% python3 -q
>>> import numpy as np
>>> np.set_printoptions(precision=2, suppress=True, linewidth=160, floatmode="fixed")
>>> arr = np.array([[0.0, 3.0, 4.0, 2.0, -3.0],
...     [3.0, 0.0, 0.0, 0.0, 0.0],
...     [4.0, 0.0, 0.0, 0.0, 0.0],
...     [2.0, 0.0, 0.0, 0.0, 0.0],
...     [-3.0, 0.0, 0.0, 0.0, 0.0]])
>>> round(np.trace(np.linalg.pinv(arr) @ arr), 2)
np.float64(2.0)
>>> np.abs(np.diag(np.linalg.qr(arr)[1])) > 1e-9
array([ True,  True, False, False, False])
>>> np.kron(np.eye(2, dtype=int), arr)
array([[ 0.00,  3.00,  4.00,  2.00, -3.00,  0.00,  0.00,  0.00,  0.00, -0.00],
       [ 3.00,  0.00,  0.00,  0.00,  0.00,  0.00,  0.00,  0.00,  0.00,  0.00],
       [ 4.00,  0.00,  0.00,  0.00,  0.00,  0.00,  0.00,  0.00,  0.00,  0.00],
       [ 2.00,  0.00,  0.00,  0.00,  0.00,  0.00,  0.00,  0.00,  0.00,  0.00],
       [-3.00,  0.00,  0.00,  0.00,  0.00, -0.00,  0.00,  0.00,  0.00,  0.00],
       [ 0.00,  0.00,  0.00,  0.00, -0.00,  0.00,  3.00,  4.00,  2.00, -3.00],
       [ 0.00,  0.00,  0.00,  0.00,  0.00,  3.00,  0.00,  0.00,  0.00,  0.00],
       [ 0.00,  0.00,  0.00,  0.00,  0.00,  4.00,  0.00,  0.00,  0.00,  0.00],
       [ 0.00,  0.00,  0.00,  0.00,  0.00,  2.00,  0.00,  0.00,  0.00,  0.00],
       [-0.00,  0.00,  0.00,  0.00,  0.00, -3.00,  0.00,  0.00,  0.00,  0.00]])
>>> print(np.round(np.linalg.det(2 * arr), 2), round(np.linalg.det(arr), 2))
0.0 0.0
>>> other = arr / np.sqrt((arr ** 2).mean(axis=1, keepdims=True))
>>> other[2]
array([2.24, 0.00, 0.00, 0.00, 0.00])
>>> arr - arr.mean(axis=1, keepdims=True)
array([[-1.20,  1.80,  2.80,  0.80, -4.20],
       [ 2.40, -0.60, -0.60, -0.60, -0.60],
       [ 3.20, -0.80, -0.80, -0.80, -0.80],
       [ 1.60, -0.40, -0.40, -0.40, -0.40],
       [-2.40,  0.60,  0.60,  0.60,  0.60]])
>>> [round(float(x), 2) for x in np.linalg.svd(arr, compute_uv=False)[:3]]
[6.16, 6.16, 0.0]
>>> np.linalg.matrix_rank(arr, rtol=0.1)
np.int64(2)
>>> print(np.argsort(-np.linalg.norm(arr, axis=0).round(6), kind="stable")[:3])
[0 2 1]
>>> U, s, Vt = np.linalg.svd(arr)
>>> evecs = Vt[:(s > 1e-8).sum()]
>>> rng = np.random.default_rng(77)
>>> x = arr[0] + -2 * arr[4] + rng.integers(2) * np.eye(5)[3]
>>> print(x)
[ 6.00  3.00  4.00  2.00 -3.00]
>>> np.diag(evecs.T @ evecs)
array([1.00, 0.24, 0.42, 0.11, 0.24])
>>> print(evecs.T @ evecs)
[[ 1.00  0.00  0.00  0.00  0.00]
 [ 0.00  0.24  0.32  0.16 -0.24]
 [ 0.00  0.32  0.42  0.21 -0.32]
 [ 0.00  0.16  0.21  0.11 -0.16]
 [ 0.00 -0.24 -0.32 -0.16  0.24]]
>>> print(np.linalg.matrix_rank(np.vstack([arr, x])))
2
>>> print(np.allclose(evecs.T @ evecs @ x, x))
True
>>> mat = np.minimum.outer(np.arange(1, 4), np.arange(1, 4)) * -2
>>> mat
array([[-2, -2, -2],
       [-2, -4, -4],
       [-2, -4, -6]])
>>> hat = np.triu(np.array([[-4, -2, 3], [3, 2, -1], [-1, -1, 1]]), 1) + np.eye(3)
>>> other = hat @ mat @ np.linalg.inv(hat)
>>> np.trace(other), np.trace(mat)
(np.float64(-12.0), np.int64(-12))
>>> np.poly(other)
array([ 1.00, 12.00, 20.00,  8.00])
>>> hat @ mat - mat @ hat
array([[-2.00, -8.00, -6.00],
       [ 2.00,  0.00,  8.00],
       [ 0.00, -4.00,  2.00]])
>>> print(round(np.linalg.det(other), 2))
-8.0
